% ipython --no-banner

In [1]: import numpy as np

In [2]: from numpy import linalg as LA

In [3]: np.set_printoptions(precision=3, suppress=True, linewidth=100, legacy="1.25")

In [4]: def rd(a):
   ...:     return np.round(a, 3) + 0
   ...: 

In [5]: other = np.array([[9], [7], [7], [9], [8]])

In [6]: Z = np.array([[-4, 0, 1, -3, -1, -4, 2, 0, 1]])

In [7]: rng = np.random.default_rng(96036)

In [8]: arr = other @ Z + 0.3 * rng.normal(size=(5, 9))

In [9]: rd(arr)
Out[9]: 
array([[-35.996,  -0.167,   9.324, -27.043,  -8.824, -36.196,  17.762,   0.161,   8.719],
       [-28.371,  -0.307,   6.682, -20.771,  -7.241, -28.116,  14.096,   0.102,   7.291],
       [-27.994,  -0.029,   7.019, -20.972,  -6.901, -28.407,  14.29 ,  -0.234,   7.028],
       [-35.902,  -0.19 ,   8.805, -26.929,  -8.7  , -35.741,  18.036,   0.631,   8.802],
       [-31.915,  -0.12 ,   8.192, -24.293,  -7.468, -31.788,  15.942,   0.352,   8.085]])

In [10]: [round(float(x), 3) for x in LA.svd(arr, compute_uv=False)[:3]]
Out[10]: [124.733, 0.913, 0.726]

In [11]: u = np.array([3, 2, 2, 1, 3, 3, 2, 1])

In [12]: m1 = u[np.abs(np.subtract.outer(np.arange(8), np.arange(8)))]

In [13]: m1
Out[13]: 
array([[3, 2, 2, 1, 3, 3, 2, 1],
       [2, 3, 2, 2, 1, 3, 3, 2],
       [2, 2, 3, 2, 2, 1, 3, 3],
       [1, 2, 2, 3, 2, 2, 1, 3],
       [3, 1, 2, 2, 3, 2, 2, 1],
       [3, 3, 1, 2, 2, 3, 2, 2],
       [2, 3, 3, 1, 2, 2, 3, 2],
       [1, 2, 3, 3, 1, 2, 2, 3]])

In [14]: labels = rng.permutation(8)

In [15]: other = m1[:, labels] * rng.choice([-1, 1], 8)

In [16]: other
Out[16]: 
array([[-1, -2, -3,  3, -2,  1,  3,  2],
       [-2, -2, -2,  1, -3,  2,  3,  3],
       [-2, -3, -2,  2, -2,  3,  1,  3],
       [-3, -2, -1,  2, -2,  3,  2,  1],
       [-2, -2, -3,  3, -1,  1,  2,  2],
       [-2, -1, -3,  2, -3,  2,  3,  2],
       [-1, -3, -2,  2, -3,  2,  2,  3],
       [-3, -3, -1,  1, -2,  3,  2,  2]])

In [17]: Uu, _, Vt = LA.svd(m1.T @ other)

In [18]: rd(LA.lstsq(m1, other)[0])
Out[18]: 
array([[ 0.,  0., -1.,  0.,  0.,  0.,  0.,  0.],
       [ 0.,  0.,  0.,  0., -1.,  0.,  0.,  0.],
       [ 0., -1.,  0.,  0.,  0.,  0.,  0.,  0.],
       [-1.,  0.,  0.,  0.,  0.,  0.,  0.,  0.],
       [ 0.,  0.,  0.,  1.,  0.,  0.,  0.,  0.],
       [ 0.,  0.,  0.,  0.,  0.,  0.,  1.,  0.],
       [ 0.,  0.,  0.,  0.,  0.,  0.,  0.,  1.],
       [ 0.,  0.,  0.,  0.,  0.,  1.,  0.,  0.]])

In [19]: labels
Out[19]: array([3, 2, 0, 4, 1, 7, 5, 6])

In [20]: rd(Uu @ Vt)
Out[20]: 
array([[ 0.,  0., -1.,  0.,  0.,  0.,  0.,  0.],
       [ 0.,  0.,  0.,  0., -1.,  0.,  0.,  0.],
       [ 0., -1.,  0.,  0.,  0.,  0.,  0.,  0.],
       [-1.,  0.,  0.,  0.,  0.,  0.,  0.,  0.],
       [ 0.,  0.,  0.,  1.,  0.,  0.,  0.,  0.],
       [ 0.,  0.,  0.,  0.,  0.,  0.,  1.,  0.],
       [ 0.,  0.,  0.,  0.,  0.,  0.,  0.,  1.],
       [ 0.,  0.,  0.,  0.,  0.,  1.,  0.,  0.]])

In [21]: x = np.array([0, -3, 2, -3, -3, 2, 3, 2])

In [22]: h = np.maximum(other @ x, 0)

In [23]: np.maximum(other @ x, 0) - np.maximum(-other @ x, 0)
Out[23]: array([12, 27, 20, 18,  6, 17, 24, 26])

In [24]: other.T @ h
Out[24]: array([-308, -353, -291,  265, -362,  346,  336,  353])

In [25]: h
Out[25]: array([12, 27, 20, 18,  6, 17, 24, 26])

In [26]: mat = np.load("out10.npy")

In [27]: mat
Out[27]: 
array([[ 0, -2,  0,  0,  0,  0],
       [ 2,  0,  0,  0,  0,  0],
       [ 2, -1,  0,  0,  0,  0],
       [ 0,  0,  0, -2,  0,  0],
       [ 0,  0,  2,  0,  0,  0],
       [ 0,  0,  2, -1,  0,  0],
       [ 0,  0,  0,  0,  0, -2],
       [ 0,  0,  0,  0,  2,  0],
       [ 0,  0,  0,  0,  2, -1]])

In [28]: x = np.array([-7, 8, 6, -4, -7, 6])

In [29]: (mat @ x).argmax()
Out[29]: 5

In [30]: mat @ np.eye(6)[0]
Out[30]: array([0., 2., 2., 0., 0., 0., 0., 0., 0.])

In [31]: E = np.load("arr.npy")

In [32]: rd(E)
Out[32]: 
array([[-11.427,  -0.282,  -9.894,  -6.647,   2.78 ,   8.012,  16.656,   6.619],
       [  3.99 ,   5.676,  -3.897,  -5.492,   7.457,  -3.246,   3.962,  -4.34 ],
       [  0.494,  13.451,  -8.216, -14.457,   6.546,   1.606,   5.77 ,   4.122],
       [  4.171,   5.669,  -4.37 , -13.611,  11.171,  -3.768,   3.21 ,  -2.582],
       [ -1.218,   2.226,  -0.541, -10.315,  11.391,  -2.601,  10.707,  -2.141],
       [  0.363,  10.755,  -6.716, -15.995,   8.81 ,   0.388,   6.384,   3.085],
       [  3.287,  11.567,  -9.741, -11.536,   5.419,   0.513,   1.985,   1.517],
       [  7.073,   8.643,  -4.313, -13.382,  10.959,  -5.058,   0.431,  -3.636],
       [  9.085,   5.098,  -0.617, -15.533,  15.448,  -8.838,  -0.196,  -7.092],
       [ -7.933,  13.126, -13.31 ,  -8.42 ,  -1.026,   9.65 ,  12.292,  10.35 ],
       [  6.19 ,  12.182,  -6.491,  -8.905,   6.442,  -2.517,   0.731,  -1.997],
       [  5.367,   5.844,  -3.381, -14.07 ,  12.166,  -4.983,   2.447,  -3.603],
       [  5.225,   4.861,  -6.991, -13.147,   9.946,  -3.273,   0.702,  -2.72 ],
       [ -0.307,  10.836,  -6.851, -11.649,   6.457,   1.219,   7.201,   2.702],
       [  5.619,  10.692,  -8.117, -14.36 ,   8.449,  -2.072,   0.162,  -0.366],
       [ 10.236,   8.195,  -5.004, -12.459,  10.964,  -6.685,  -3.273,  -5.892],
       [ -7.426,   7.179,  -6.276,  -2.964,   1.928,   5.389,  15.057,   4.3  ],
       [  8.199,   8.996,  -0.875,  -8.705,  10.761,  -6.964,   1.212,  -6.522],
       [  2.927,   5.996,  -3.979,  -9.231,   8.897,  -2.788,   4.927,  -2.687],
       [ -1.538,   6.871,  -9.466,  -1.473,   0.852,   3.338,   7.223,   1.015],
       [ -0.319,   9.669,  -6.377,  -6.184,   4.38 ,   1.227,   7.57 ,   0.994],
       [  2.031,   5.544,  -5.126, -12.703,   9.86 ,  -2.038,   5.113,  -1.078],
       [ -2.902,   8.916, -12.058, -10.679,   3.021,   5.048,   7.157,   5.518],
       [  3.201,  -3.098,  -0.109, -11.45 ,  14.596,  -6.538,   5.748,  -6.868],
       [ -1.666,  -2.293,  -6.649,  -6.643,   7.324,   0.097,   7.811,  -1.908],
       [ -4.167,   3.855,  -6.184,  -0.061,   2.194,   2.989,  11.482,   0.309],
       [ -1.365,   7.238,  -3.63 , -10.856,   8.576,  -0.219,   9.692,   0.88 ],
       [  5.229,   5.821,  -8.996, -17.875,  10.869,  -2.523,  -0.43 ,  -0.674],
       [  2.642,   5.204,  -3.601,  -7.42 ,   8.376,  -2.788,   5.424,  -3.279],
       [  7.609,   5.205,   0.627, -15.057,  15.545,  -8.464,   2.031,  -6.598],
       [ -8.246,   6.249,  -3.678,  -8.296,   6.013,   4.08 ,  16.966,   4.728],
       [  0.187,   6.002,  -6.041,  -4.694,   4.933,   0.241,   6.95 ,  -1.02 ],
       [  1.803,   0.727,   0.655, -12.894,  14.387,  -5.495,   7.892,  -4.6  ],
       [ 10.35 ,  12.851,  -7.071, -15.694,  10.174,  -5.223,  -4.177,  -2.973],
       [ -7.377,  12.461, -10.172,   0.923,  -3.508,   8.427,  13.617,   6.636],
       [ -3.685,   4.822, -10.496, -12.586,   5.721,   3.934,   8.359,   4.513],
       [  3.83 ,   3.923, -11.681, -14.363,   7.866,  -0.433,  -0.349,  -0.121]])

In [33]: # looks like rank 5

In [34]: t3 = np.stack([E, -2 * E, E[::-1]])

In [35]: (t3 @ E.T).shape
Out[35]: (3, 37, 37)

In [36]: LA.matrix_rank(t3)
Out[36]: array([5, 5, 5])

In [37]: rd(np.einsum("bij,cij->bc", t3, t3))
Out[37]: 
array([[ 16450.587, -32901.174,  10218.97 ],
       [-32901.174,  65802.348, -20437.941],
       [ 10218.97 , -20437.941,  16450.587]])

In [38]: rd(LA.norm(t3, axis=(1, 2)))
Out[38]: array([128.26, 256.52, 128.26])
